>>> import numpy as np
>>> import numpy.linalg as la
>>> np.set_printoptions(precision=2, suppress=True, linewidth=200, legacy="1.25")
>>> arr = np.load("run17.npy")
>>> print(arr)
[[ 2  3  0 -3  2 -3  1 -3  1 -1]
 [ 3  1  3  2  0  0  3 -1  2 -3]
 [-2  0  0  3 -2  1 -1  1  2 -3]
 [-2  0 -1 -2  1  3 -2  0 -1 -1]
 [ 0 -2 -1  1  0  3 -1 -2 -3  0]
 [-4  1 -6 -7  2 -3 -5 -1 -3  5]]
>>> rng = np.random.default_rng(98441)
>>> M2 = arr + rng.integers(-2, 3, (6, 5)) @ rng.integers(-2, 3, (5, 10))
>>> print(M2)
[[  7   6  -4  -6   5  -5   6 -11  -3   3]
 [  3   4   2   3   2  -5   8  -7   3  -4]
 [  1  -5  -5   6  -1   3   6  -8   2  -4]
 [  1  -1  -6  -3  -1  10  -3   4  -7   1]
 [  2  -2  -2  -2  -6   7   4  -4  -1  -2]
 [ -5   0 -15   2   2  -2   4  -5  -5  -1]]
>>> print(np.round(la.svd(M2 - arr, compute_uv=False), 2) + 0)
[23.34 14.47 12.9   9.43  6.46  0.  ]
>>> print(round(la.norm(arr, 2) / la.norm(arr), 2))
0.8
>>> print(la.matrix_rank(arr, rtol=0.1))
5
>>> print(np.argsort(-la.norm(arr, axis=0).round(6), kind="stable")[:3])
[3 2 9]
>>> rank = la.matrix_rank(arr)
>>> print(rank)
5
>>> null = la.svd(arr)[2][rank:].T
>>> print(la.matrix_rank(arr.T @ arr), la.matrix_rank(arr @ arr.T))
5 5
>>> print([int(la.matrix_rank(arr[:, :j + 1])) for j in range(10)])
[1, 2, 3, 4, 5, 5, 5, 5, 5, 5]
>>> print([int(la.matrix_rank(arr[:i])) for i in range(1, len(arr) + 1)])
[1, 2, 3, 4, 5, 5]
>>> print(null.shape)
(10, 5)
>>> W = np.array([[3, 1, 4, 9, -2],
...     [-5, -3, -1, -9, -9],
...     [-2, 3, -4, 7, -9],
...     [-3, 2, 5, -1, 5],
...     [6, -2, -7, 3, -6],
...     [9, 0, -5, -3, 3],
...     [3, -5, -8, 1, 1],
...     [-3, 2, 0, 5, -1],
...     [-6, 5, -5, 3, 5],
...     [-9, -6, -5, 5, 1]])
>>> b = np.array([-2, 1, 2, 2, 1])
>>> act = np.maximum(arr @ W + b, 0)
>>> print(act)
[[ 0  0  0  0  0]
 [17 25  0 28  0]
 [ 0 44 31  0 40]
 [42  1  0  0  0]
 [55  0 21  0 28]
 [ 0  0  5  0  0]]
>>> C = np.array([[1, 1], [1, -1], [-1, 2], [-1, 2], [0, -1]])
>>> print(act @ C)
[[  0   0]
 [ 14  48]
 [ 13 -22]
 [ 43  41]
 [ 34  69]
 [ -5  10]]
>>> print(W @ C)
[[ -9  30]
 [  2 -13]
 [ -2  10]
 [ -5  -2]
 [  8   6]
 [ 17 -10]
 [  5  -7]
 [ -6   6]
 [  1 -20]
 [-15  -4]]
>>> data = np.loadtxt("x.csv", delimiter=",")
>>> print(data)
[[ 0.09  0.03 -0.27  0.61  0.59 -0.1  -0.05  0.01  0.36  0.23]
 [ 0.14  0.12  0.43 -0.42  0.58 -0.03  0.4  -0.32  0.08  0.01]
 [-0.21  0.32  0.33 -0.04  0.34  0.06 -0.31  0.68 -0.26  0.02]
 [ 0.14  0.53 -0.06 -0.08 -0.28  0.11  0.34  0.33  0.6  -0.11]
 [-0.28  0.22 -0.32 -0.26  0.2   0.53 -0.43 -0.32  0.18 -0.26]
 [ 0.12 -0.16 -0.34 -0.57  0.04 -0.15 -0.19  0.2   0.16  0.62]
 [ 0.26 -0.62  0.33 -0.04  0.04  0.23 -0.23  0.24  0.44 -0.28]
 [ 0.74  0.28 -0.11 -0.07  0.03 -0.28 -0.38 -0.08 -0.17 -0.31]
 [-0.35  0.14  0.35 -0.01 -0.16 -0.57 -0.4  -0.26  0.39  0.01]
 [ 0.28  0.2   0.41  0.21 -0.24  0.46 -0.22 -0.24 -0.01  0.55]]
>>> T = np.stack([data, -1 * data, data[::-1]])
>>> print((T @ data.T).shape)
(3, 10, 10)
>>> print(la.norm(T, axis=(1, 2)))
[3.16 3.16 3.16]
>>> print(la.det(T))
[-1. -1.  1.]
>>> print(la.matrix_rank(T))
[10 10 10]
>>> print(round(np.trace(data), 2))
1.15
>>> print((data - data.T) / 2)
[[ 0.   -0.05 -0.03  0.24  0.44 -0.11 -0.15 -0.37  0.35 -0.02]
 [ 0.05  0.    0.06 -0.48  0.18  0.07  0.51 -0.3  -0.03 -0.09]
 [ 0.03 -0.06  0.    0.01  0.33  0.2  -0.32  0.39 -0.3  -0.2 ]
 [-0.24  0.48 -0.01  0.   -0.01  0.34  0.19  0.2   0.3  -0.16]
 [-0.44 -0.18 -0.33  0.01  0.    0.25 -0.23 -0.18  0.17 -0.01]
 [ 0.11 -0.07 -0.2  -0.34 -0.25  0.   -0.21  0.24  0.37  0.08]
 [ 0.15 -0.51  0.32 -0.19  0.23  0.21  0.    0.31  0.42 -0.03]
 [ 0.37  0.3  -0.39 -0.2   0.18 -0.24 -0.31  0.    0.04 -0.03]
 [-0.35  0.03  0.3  -0.3  -0.17 -0.37 -0.42 -0.04  0.    0.01]
 [ 0.02  0.09  0.2   0.16  0.01 -0.08  0.03  0.03 -0.01  0.  ]]
>>> assert data == data.T
Traceback (most recent call last):
  File "<python-input-35>", line 1, in <module>
    assert data == data.T
           ^^^^^^^^^^^^^^
ValueError: The truth value of an array with more than one element is ambiguous. Use a.any() or a.all()
>>> print(np.allclose(data @ data.T, data.T @ data))
True
>>> la.determinant(data)
Traceback (most recent call last):
  File "<python-input-37>", line 1, in <module>
    la.determinant(data)
    ^^^^^^^^^^^^^^
AttributeError: module 'numpy.linalg' has no attribute 'determinant'
>>> print(np.round((data + data.T) / 2, 2) + 0)
[[ 0.09  0.09 -0.24  0.37  0.16  0.01  0.1   0.37  0.    0.26]
 [ 0.09  0.12  0.38  0.06  0.4  -0.1  -0.11 -0.02  0.11  0.11]
 [-0.24  0.38  0.33 -0.05  0.01 -0.14  0.01  0.28  0.05  0.21]
 [ 0.37  0.06 -0.05 -0.08 -0.27 -0.23  0.15  0.13  0.3   0.05]
 [ 0.16  0.4   0.01 -0.27  0.2   0.28 -0.19 -0.14  0.01 -0.25]
 [ 0.01 -0.1  -0.14 -0.23  0.28 -0.15  0.02 -0.04 -0.2   0.54]
 [ 0.1  -0.11  0.01  0.15 -0.19  0.02 -0.23 -0.07  0.02 -0.25]
 [ 0.37 -0.02  0.28  0.13 -0.14 -0.04 -0.07 -0.08 -0.21 -0.27]
 [ 0.    0.11  0.05  0.3   0.01 -0.2   0.02 -0.21  0.39  0.  ]
 [ 0.26  0.11  0.21  0.05 -0.25  0.54 -0.25 -0.27  0.    0.55]]
>>> print(np.sort(np.abs(la.eigvals(data))))
[1. 1. 1. 1. 1. 1. 1. 1. 1. 1.]
>>> print(np.allclose(data, data.T))
False
>>> print(la.matrix_rank(data))
10
>>> print(data.sum(axis=0))
[ 0.93  1.05  0.75 -0.66  1.15  0.25 -1.48  0.24  1.77  0.49]
>>> print(data.sum(axis=1))
[ 1.51  0.99  0.92  1.53 -0.74 -0.27  0.36 -0.34 -0.86  1.4 ]
>>> print(round(la.norm(data), 2))
3.16
>>> print(np.count_nonzero(data))
100
>>> E = np.loadtxt("w.csv", delimiter=",")
>>> print(E)
[[ 11.53   1.9    8.52 -14.43   7.49   1.92  -1.78  -3.41   4.01 -13.46  21.49]
 [ -1.1  -18.09  -2.46 -14.93  -1.56   1.65  -0.02  -4.61  -7.2  -15.59  13.27]
 [ 12.8   -1.63   9.75 -12.32   5.98   0.84   1.11  -3.57   4.97 -11.13  22.68]
 [ 14.67  -1.44   9.16 -12.85   8.86   0.09  -0.04  -2.8    4.7  -10.93  21.87]
 [  1.34 -16.16  -1.64 -13.22  -1.34  -0.25   0.41  -4.69  -4.69 -17.46  12.35]
 [ -0.34 -17.9   -3.3  -13.3   -1.9    1.52  -0.92  -4.69  -7.34 -17.82  14.64]
 [  7.04   7.2  -11.68   6.19  -7.57  -5.81   3.79  20.63  -7.31   0.     9.27]
 [  6.97   7.67  -9.44   7.22  -7.19  -1.43   5.78  21.81  -7.63   0.01   9.44]
 [ 11.97  -2.44   7.24 -13.24   6.4   -0.91   0.96  -4.26   4.16 -10.56  22.22]
 [ -1.48 -15.85  -0.5  -12.79  -3.67   1.88  -0.91  -4.09  -6.27 -16.41  15.71]
 [  5.05   7.51 -11.52   9.42  -9.99  -2.06   5.47  17.32  -5.36  -0.19  11.44]
 [  6.97   6.66 -11.2    9.51  -6.81  -2.92   3.99  19.86  -7.83  -1.94   9.64]
 [ 10.79  -2.17   7.89 -13.69   6.41   0.3    0.33  -3.07   4.55 -10.77  22.16]
 [ 13.08  -0.62   8.91 -12.64   7.7   -1.91   0.75  -3.92   4.8  -10.27  22.21]
 [  1.81 -16.76  -1.09 -12.82  -3.05   3.72  -1.81  -4.89  -6.97 -16.4   12.27]
 [ 11.48  -0.57   8.02 -14.18   5.56   0.54  -0.96  -4.92   3.7  -11.58  22.66]
 [ 12.45  -0.77   8.47 -12.64   8.3   -0.48   0.09  -4.31   2.67 -10.59  21.34]
 [  6.67   8.69 -10.08   8.61  -9.79   0.22   5.5   19.79  -7.69  -1.68   8.9 ]
 [  6.89   7.02 -10.6    9.6   -8.26  -2.44   4.67  20.01  -6.37  -0.39   9.  ]
 [ 12.91  -1.32   8.31 -12.29   5.91   0.26   0.    -1.93   2.82  -9.88  20.52]]
>>> W = np.array([[0, 1, 1],
...     [3, 3, 0],
...     [2, 1, 2],
...     [0, 0, 0],
...     [1, 2, 1],
...     [2, 0, 1],
...     [2, 3, 3],
...     [2, 0, 3],
...     [3, 1, 1],
...     [0, 2, 2],
...     [1, 2, 2]])
>>> b = np.array([1, 2, 3])
>>> act = np.maximum(E @ W + b, 0)
>>> print((act > 0).astype(int))
[[1 1 1]
 [0 0 0]
 [1 1 1]
 [1 1 1]
 [0 0 0]
 [0 0 0]
 [1 1 1]
 [1 1 1]
 [1 1 1]
 [0 0 0]
 [1 1 1]
 [1 1 1]
 [1 1 1]
 [1 1 1]
 [0 0 0]
 [1 1 1]
 [1 1 1]
 [1 1 1]
 [1 1 1]
 [1 1 1]]
>>> print(la.matrix_rank(act))
3
>>> C = np.array([[1, 3, 9], [2, 5, 2], [9, 0, 5]])
>>> print((act @ C).round(6).argmax(axis=1))
[2 0 2 2 0 0 0 0 2 0 0 0 2 2 0 2 2 2 0 2]
>>> print(W @ C)
[[11  5  7]
 [ 9 24 33]
 [22 11 30]
 [ 0  0  0]
 [14 13 18]
 [11  6 23]
 [35 21 39]
 [29  6 33]
 [14 14 34]
 [22 10 14]
 [23 13 23]]
>>> x0 = np.array([-7, -4, 6, 0, -9, 0, -3, 0, 5, -3, 3])
>>> y = E @ x0
>>> print(np.round(la.solve(E.T @ E, E.T @ y), 2) + 0)
[-7. -4.  6.  0. -9.  0. -3.  0.  5. -3.  3.]
>>> y = y + 0.3 * rng.normal(size=20)
>>> print(y)
[  25.97  129.97   44.7     0.45  122.18  134.93 -100.13  -99.01   27.87  171.19  -53.42  -97.58   43.12   14.53  131.94   43.98    1.37  -77.14  -83.04   17.02]
>>> b, *_ = la.lstsq(E, y)
>>> print(b.round())
[-7. -4.  6.  0. -9. -0. -3. -0.  5. -3.  3.]
>>> print(np.round(E.T @ (y - E @ b), 2) + 0)
[0. 0. 0. 0. 0. 0. 0. 0. 0. 0. 0.]
>>> F = np.load("layer18.npy")
>>> print(F)
[[2. 3. 4. 1. 1. 0. 0. 0. 0.]
 [1. 4. 1. 5. 4. 0. 0. 0. 0.]
 [0. 0. 5. 0. 3. 0. 0. 0. 0.]
 [5. 1. 5. 1. 2. 0. 0. 0. 0.]
 [1. 4. 4. 3. 0. 0. 0. 0. 0.]
 [0. 0. 0. 0. 0. 2. 0. 1. 2.]
 [0. 0. 0. 0. 0. 3. 0. 3. 1.]
 [0. 0. 0. 0. 0. 3. 2. 2. 3.]
 [0. 0. 0. 0. 0. 1. 0. 0. 1.]]
>>> def softmax(z):
...     e = np.exp(z - z.max(axis=-1, keepdims=True))
...     return e / e.sum(axis=-1, keepdims=True)
... 
>>> print(np.round(softmax(arr[5] + 4), 2) + 0)
[0.   0.02 0.   0.   0.05 0.   0.   0.   0.   0.93]
>>> print(softmax(arr).sum(axis=1))
[1. 1. 1. 1. 1. 1.]
>>> scores = arr @ arr.T / np.sqrt(10)
>>> print(np.round(softmax(scores), 2) + 0)
[[1.   0.   0.   0.   0.   0.  ]
 [0.   1.   0.   0.   0.   0.  ]
 [0.   0.   1.   0.   0.   0.  ]
 [0.   0.   0.   0.22 0.   0.78]
 [0.   0.   0.   0.01 0.99 0.  ]
 [0.   0.   0.   0.   0.   1.  ]]
>>> print(softmax(scores)[5] @ arr)
[-4.  1. -6. -7.  2. -3. -5. -1. -3.  5.]
>>> print(np.round(softmax(scores + np.triu(np.full(scores.shape, -np.inf), 1)), 2) + 0)
[[1.   0.   0.   0.   0.   0.  ]
 [0.   1.   0.   0.   0.   0.  ]
 [0.   0.   1.   0.   0.   0.  ]
 [0.   0.   0.   1.   0.   0.  ]
 [0.   0.   0.   0.01 0.99 0.  ]
 [0.   0.   0.   0.   0.   1.  ]]
>>> print(np.round(softmax(10 * E[7]), 2) + 0)
[0. 0. 0. 0. 0. 0. 0. 1. 0. 0. 0.]
>>> print(softmax(E).sum(axis=1))
[1. 1. 1. 1. 1. 1. 1. 1. 1. 1. 1. 1. 1. 1. 1. 1. 1. 1. 1. 1.]
>>> scores = E @ E.T / np.sqrt(11)
>>> print(softmax(scores).round(6).argmax(axis=1))
[ 0  5  3  3  5  5  6  7  3  5 17  7  3  3  5  3  3 17  7  3]
>>> print(softmax(scores)[7] @ E)
[ 6.96  7.69 -9.46  7.25 -7.25 -1.4   5.77 21.76 -7.63 -0.03  9.43]
